% python3 -q
>>> import numpy as np
>>> import numpy.linalg as la
>>> np.set_printoptions(precision=2, suppress=True, linewidth=140, legacy="1.25")
>>> m1 = np.array([[0.6, -2.2, -0.4, -0.4, 0.5, 0.8],
...     [1.3, -0.2, -0.9, 0.3, -1.0, -0.1],
...     [-1.3, 1.4, -1.1, 0.3, 0.9, 1.1],
...     [1.8, -0.8, -0.5, 0.4, -1.4, 0.6],
...     [-0.5, 0.4, -0.9, 0.1, -1.0, -1.3],
...     [-1.1, -1.8, 0.7, -1.4, 1.5, -0.8]])
>>> rng = np.random.default_rng(19234)
>>> m1[4] = m1[1] + 0.05 * rng.normal(size=6)
>>> print(m1)
[[ 0.6  -2.2  -0.4  -0.4   0.5   0.8 ]
 [ 1.3  -0.2  -0.9   0.3  -1.   -0.1 ]
 [-1.3   1.4  -1.1   0.3   0.9   1.1 ]
 [ 1.8  -0.8  -0.5   0.4  -1.4   0.6 ]
 [ 1.23 -0.27 -0.96  0.3  -1.   -0.05]
 [-1.1  -1.8   0.7  -1.4   1.5  -0.8 ]]
>>> vec = np.array([9, 3, -7, 3, 2, -2])
>>> rhs = m1 @ vec
>>> beta, lr = np.zeros(6), 1 / la.norm(m1, 2) ** 2
>>> for i in range(30):
...     beta -= lr * m1.T @ (m1 @ beta - rhs)
...     if i % 5 == 0: print(i, round(la.norm(m1 @ beta - rhs), 2))
... 
0 6.45
5 4.03
10 3.17
15 2.58
20 2.15
25 1.83
>>> print(beta)
[ 4.34  1.37 -6.65  1.89 -3.57 -0.15]
>>> vec = np.array([3, 0, 0, 3, 3, 2])
>>> rhs = m1 @ vec
>>> print(rhs)
[ 3.7  1.6  1.9  3.6  1.5 -4.6]
>>> print(np.round(la.solve(m1, 2 * rhs), 2) + 0)
[6. 0. 0. 6. 6. 4.]
>>> print(np.round(la.solve(m1, m1[:, 2]), 2) + 0)
[0. 0. 1. 0. 0. 0.]
>>> Q, V = la.qr(m1[:, :2])[0], la.qr(m1[:, 2:])[0]
>>> sigma = la.svd(Q.T @ V, compute_uv=False)
>>> print(round(float(la.norm(Q @ Q.T - V @ V.T, 2)), 2))
1.0
>>> print((sigma > 0.9).sum())
2
